$ python -q
>>> import numpy as np
>>> np.set_printoptions(suppress=True, linewidth=160)
>>> A = np.array([[0, 0, 1, 0, 0, 0],
...     [0, 0, 0, 0, 0, 0],
...     [1, 0, 0, 0, 0, 0],
...     [0, 0, 0, 0, 0, 0],
...     [0, 0, 0, 0, 0, 0],
...     [0, 0, 0, 0, 0, 0]])
>>> A
array([[0, 0, 1, 0, 0, 0],
       [0, 0, 0, 0, 0, 0],
       [1, 0, 0, 0, 0, 0],
       [0, 0, 0, 0, 0, 0],
       [0, 0, 0, 0, 0, 0],
       [0, 0, 0, 0, 0, 0]])
>>> A[1] @ A[4]
np.int64(0)
>>> round(float(np.linalg.norm(A) ** 2 / np.linalg.norm(A, 2) ** 2), 2)
2.0
>>> round(np.linalg.norm(A, 1), 2), np.round(np.linalg.norm(A, np.inf), 2)
(np.float64(1.0), np.float64(1.0))
>>> round(float(np.linalg.norm(A[1] - A[4])), 2)
0.0
>>> round(float(np.linalg.norm(A, "nuc")), 2)
2.0
>>> np.argsort(-np.linalg.norm(A, axis=0).round(6), kind="stable")[:3]
array([0, 2, 1])
>>> A.sum(axis=0)
array([1, 0, 1, 0, 0, 0])
>>> print(A @ A)
[[1 0 0 0 0 0]
 [0 0 0 0 0 0]
 [0 0 1 0 0 0]
 [0 0 0 0 0 0]
 [0 0 0 0 0 0]
 [0 0 0 0 0 0]]
>>> np.argwhere(np.triu(A))
array([[0, 2]])
>>> L = np.diag(A.sum(axis=1)) - A
>>> np.round(np.linalg.eigvalsh(L), 2)
array([0., 0., 0., 0., 0., 2.])
>>> round(np.linalg.det(L[1:, 1:]))
0
>>> evals, evecs = np.linalg.eigh(A)
>>> (evals > 1e-8).sum(), (evals < -1e-8).sum()
(np.int64(1), np.int64(1))
>>> np.round(evecs @ np.diag(evals) @ evecs.T, 2) + 0
array([[0., 0., 1., 0., 0., 0.],
       [0., 0., 0., 0., 0., 0.],
       [1., 0., 0., 0., 0., 0.],
       [0., 0., 0., 0., 0., 0.],
       [0., 0., 0., 0., 0., 0.],
       [0., 0., 0., 0., 0., 0.]])
>>> np.round(np.linalg.eigvalsh(A @ A), 2)
array([0., 0., 0., 0., 1., 1.])
>>> np.round(np.linalg.eigvalsh(A + -3 * np.eye(6)), 2)
array([-4., -3., -3., -3., -3., -2.])
>>> np.round(evecs.T @ evecs, 2) + 0
array([[1., 0., 0., 0., 0., 0.],
       [0., 1., 0., 0., 0., 0.],
       [0., 0., 1., 0., 0., 0.],
       [0., 0., 0., 1., 0., 0.],
       [0., 0., 0., 0., 1., 0.],
       [0., 0., 0., 0., 0., 1.]])
>>> W0 = np.loadtxt("case15.csv", delimiter=",")
>>> W0
array([[ 0.4 ,  2.71, -0.3 , -1.  ,  0.9 ],
       [ 0.1 ,  0.32,  0.1 ,  1.1 ,  0.1 ],
       [ 0.6 , -1.16, -0.8 ,  0.1 , -0.4 ],
       [-0.4 , -1.2 ,  0.9 , -0.4 , -0.4 ],
       [ 1.1 ,  4.79,  0.5 ,  1.8 ,  1.6 ],
       [-1.3 , -5.37,  0.7 , -1.3 , -1.8 ],
       [-1.  , -2.09,  1.6 ,  0.4 , -0.7 ],
       [ 1.7 , -1.51,  0.3 ,  0.2 , -0.5 ],
       [ 1.6 ,  4.19,  0.5 ,  0.5 ,  1.4 ],
       [ 1.4 , -2.41,  0.8 ,  0.  , -0.8 ],
       [ 0.7 ,  1.78, -0.8 ,  0.6 ,  0.6 ],
       [-0.4 , -2.09,  1.1 , -2.7 , -0.7 ],
       [-0.6 ,  2.43, -0.5 , -0.6 ,  0.8 ],
       [ 0.5 , -3.6 , -1.1 ,  0.  , -1.2 ],
       [ 1.1 , -0.9 , -0.8 ,  0.1 , -0.3 ],
       [ 0.9 ,  4.23,  1.5 , -0.5 ,  1.4 ],
       [ 1.6 , -0.94,  0.2 ,  0.7 , -0.3 ],
       [ 0.1 , -3.28,  2.2 ,  0.  , -1.1 ],
       [ 0.7 ,  0.56, -1.5 , -2.4 ,  0.2 ],
       [ 0.2 , -6.28,  0.6 ,  0.9 , -2.1 ],
       [ 0.8 , -5.1 ,  2.1 , -1.7 , -1.7 ],
       [ 0.  ,  1.8 ,  0.7 , -0.1 ,  0.6 ],
       [ 0.2 ,  3.32, -1.  , -0.4 ,  1.1 ],
       [ 1.  ,  1.82, -0.2 ,  0.  ,  0.6 ],
       [ 0.9 , -0.31,  0.1 ,  0.8 , -0.1 ],
       [ 2.2 , -2.7 , -0.7 ,  0.  , -0.9 ],
       [-0.2 ,  1.21,  0.6 , -0.6 ,  0.4 ],
       [-1.2 ,  7.19,  1.9 , -0.5 ,  2.4 ],
       [-0.4 , -1.79, -1.  , -0.6 , -0.6 ],
       [-1.3 ,  2.42,  0.4 , -1.6 ,  0.8 ],
       [ 0.6 ,  5.08,  0.8 ,  0.2 ,  1.7 ],
       [ 0.8 , -6.3 ,  0.1 , -0.1 , -2.1 ],
       [ 0.1 , -1.8 ,  0.  , -0.1 , -0.6 ]])
>>> hat = W0 @ np.linalg.solve(W0.T @ W0, W0.T)
>>> np.allclose(hat @ hat, hat)
True
>>> np.round(np.trace(hat), 2)
np.float64(5.0)
>>> idx = W0[:, 4] > np.median(W0[:, 4])
>>> r0 = W0[idx].mean(axis=0) - W0[~idx].mean(axis=0)
>>> idx.astype(int)
array([1, 1, 0, 0, 1, 0, 0, 0, 1, 0, 1, 0, 1, 0, 0, 1, 0, 0, 1, 0, 0, 1, 1, 1, 1, 0, 1, 1, 0, 1, 1, 0, 0])
>>> print(round(float((((W0 - W0.mean(axis=0)) @ r0 > 0) == idx).mean()), 2))
0.97
>>> Xc = W0 - W0.mean(axis=0)
>>> evecs = np.linalg.svd(Xc)[2][:4]
>>> Y = Xc - Xc @ evecs.T @ evecs
>>> round(float(np.linalg.norm(Y) / np.linalg.norm(Xc)), 2)
0.0
>>> np.round(np.cov(Xc @ evecs.T, rowvar=False), 2) + 0
array([[12.85,  0.  ,  0.  ,  0.  ],
       [ 0.  ,  1.27,  0.  ,  0.  ],
       [ 0.  ,  0.  ,  0.87,  0.  ],
       [ 0.  ,  0.  ,  0.  ,  0.45]])
>>> data = np.load("sample16.npy")
>>> data
array([[ 0, -2,  0,  2, -2],
       [ 2,  0, -3,  2,  4],
       [ 0,  3,  0,  2,  3],
       [-2, -2, -2,  0,  4],
       [ 2, -4, -3, -4,  0]])
>>> print(np.linalg.lstsq(data[:-1].T, data[-1])[2])
4
>>> np.linalg.cond(data) > 100
np.True_
>>> print(np.argsort(-np.linalg.norm(data, axis=0).round(6), kind="stable")[:3])
[4 1 3]
>>> def softmax(z):
...     e = np.exp(z - z.max(axis=-1, keepdims=True))
...     return e / e.sum(axis=-1, keepdims=True)
... 
>>> np.round(softmax(data[3]), 2) + 0
array([0.  , 0.  , 0.  , 0.02, 0.97])
>>> np.round(softmax(data).sum(axis=1), 2)
array([1., 1., 1., 1., 1.])
>>> S = data @ data.T / np.sqrt(5)
>>> np.round(softmax(S + np.triu(np.full(S.shape, -np.inf), 1)), 2) + 0
array([[1.  , 0.  , 0.  , 0.  , 0.  ],
       [0.  , 1.  , 0.  , 0.  , 0.  ],
       [0.  , 0.06, 0.94, 0.  , 0.  ],
       [0.  , 0.01, 0.  , 0.99, 0.  ],
       [0.  , 0.  , 0.  , 0.  , 1.  ]])
>>> softmax(S).round(6).argmax(axis=1)
array([0, 1, 2, 3, 4])
>>> np.round(softmax(S), 2) + 0
array([[0.99, 0.  , 0.  , 0.  , 0.  ],
       [0.  , 1.  , 0.  , 0.  , 0.  ],
       [0.  , 0.06, 0.94, 0.  , 0.  ],
       [0.  , 0.01, 0.  , 0.99, 0.  ],
       [0.  , 0.  , 0.  , 0.  , 1.  ]])
>>> np.round(softmax(S)[3] @ data, 2)
array([-1.95, -1.98, -2.01,  0.02,  4.  ])
>>> J = np.array([[-1.6, -0.2, 1.9, 0.8],
...     [-0.2, -1.6, 0.9, 0.7],
...     [-1.9, 1.5, -1.1, 0.7],
...     [2.9, -0.3, 1.3, 1.4],
...     [-1.1, 0.9, -0.4, 1.5],
...     [-1.5, 0.2, -1.7, 0.4],
...     [-0.4, 0.2, -0.3, 1.0]])
>>> rng = np.random.default_rng(295)
>>> J[0] = J[2] + 0.1 * rng.normal(size=4)
>>> print(J.round(2))
[[-1.93  1.64 -0.97  0.75]
 [-0.2  -1.6   0.9   0.7 ]
 [-1.9   1.5  -1.1   0.7 ]
 [ 2.9  -0.3   1.3   1.4 ]
 [-1.1   0.9  -0.4   1.5 ]
 [-1.5   0.2  -1.7   0.4 ]
 [-0.4   0.2  -0.3   1.  ]]
>>> t = np.radians(30)
>>> R = np.eye(4)
>>> R[2, 2] = R[1, 1] = np.cos(t)
>>> R[2, 1], R[1, 2] = -np.sin(t), np.sin(t)
>>> R.round(2)
array([[ 1.  ,  0.  ,  0.  ,  0.  ],
       [ 0.  ,  0.87,  0.5 ,  0.  ],
       [ 0.  , -0.5 ,  0.87,  0.  ],
       [ 0.  ,  0.  ,  0.  ,  1.  ]])
>>> Y = J @ R.T
>>> Y.round(2)
array([[-1.93,  0.93, -1.66,  0.75],
       [-0.2 , -0.94,  1.58,  0.7 ],
       [-1.9 ,  0.75, -1.7 ,  0.7 ],
       [ 2.9 ,  0.39,  1.28,  1.4 ],
       [-1.1 ,  0.58, -0.8 ,  1.5 ],
       [-1.5 , -0.68, -1.57,  0.4 ],
       [-0.4 ,  0.02, -0.36,  1.  ]])
>>> np.allclose(J @ J.T, Y @ Y.T)
True
>>> print(np.round(Y.mean(axis=0), 2))
[-0.59  0.15 -0.46  0.92]
>>> np.linalg.matrix_rank(Y)
np.int64(4)
>>> np.round(Y.sum(axis=1), 2)
array([-1.91,  1.14, -2.15,  5.97,  0.18, -3.35,  0.26])
>>> np.round(Y.sum(axis=0), 2)
array([-4.13,  1.06, -3.24,  6.45])
>>> np.linalg.rank(Y)
Traceback (most recent call last):
  File "<python-input-65>", line 1, in <module>
    np.linalg.rank(Y)
    ^^^^^^^^^^^^^^
AttributeError: module 'numpy.linalg' has no attribute 'rank'
>>> M = np.loadtxt("mat.csv", delimiter=",")
>>> M.round(2)
array([[ 0.83, -0.28, -0.39, -0.28],
       [-0.28,  0.54, -0.65, -0.46],
       [-0.39, -0.65,  0.09, -0.65],
       [-0.28, -0.46, -0.65,  0.54]])
>>> evals, evecs = np.linalg.eigh(M)
>>> x0 = np.array([2, 2, 1, 0])
>>> np.round(np.linalg.eigvalsh(M[1:, 1:]), 2)
array([-0.83,  1.  ,  1.  ])
>>> print(round(x0 @ M @ x0 / (x0 @ x0), 2), round(evals[0], 2), evals[-1])
-0.09 -1.0 1.0
>>> arr = np.load("layer0.npy")
>>> arr
array([[ 1,  8,  7,  8,  8,  1,  9],
       [-3,  2, -6, -8, -7,  2,  8],
       [ 3,  3, 14,  0, -4,  7,  4],
       [-7, -8,  4,  4, -1,  2,  2],
       [-3,  7,  6, -1, -9, -4,  7],
       [ 2, -9, -2,  8, -4, 16,  9],
       [-8,  4, -1,  0,  3, -6, -8]])
>>> O, evecs = np.linalg.qr(arr[:, :6])[0], np.linalg.qr(arr[:, 6:])[0]
>>> sigma = np.linalg.svd(O.T @ evecs, compute_uv=False)
>>> sigma.round(2)
array([0.86])
>>> round(float(np.linalg.norm(O @ O.T - evecs @ evecs.T, 2)), 2)
1.0
>>> (sigma > 0.9).sum()
np.int64(0)
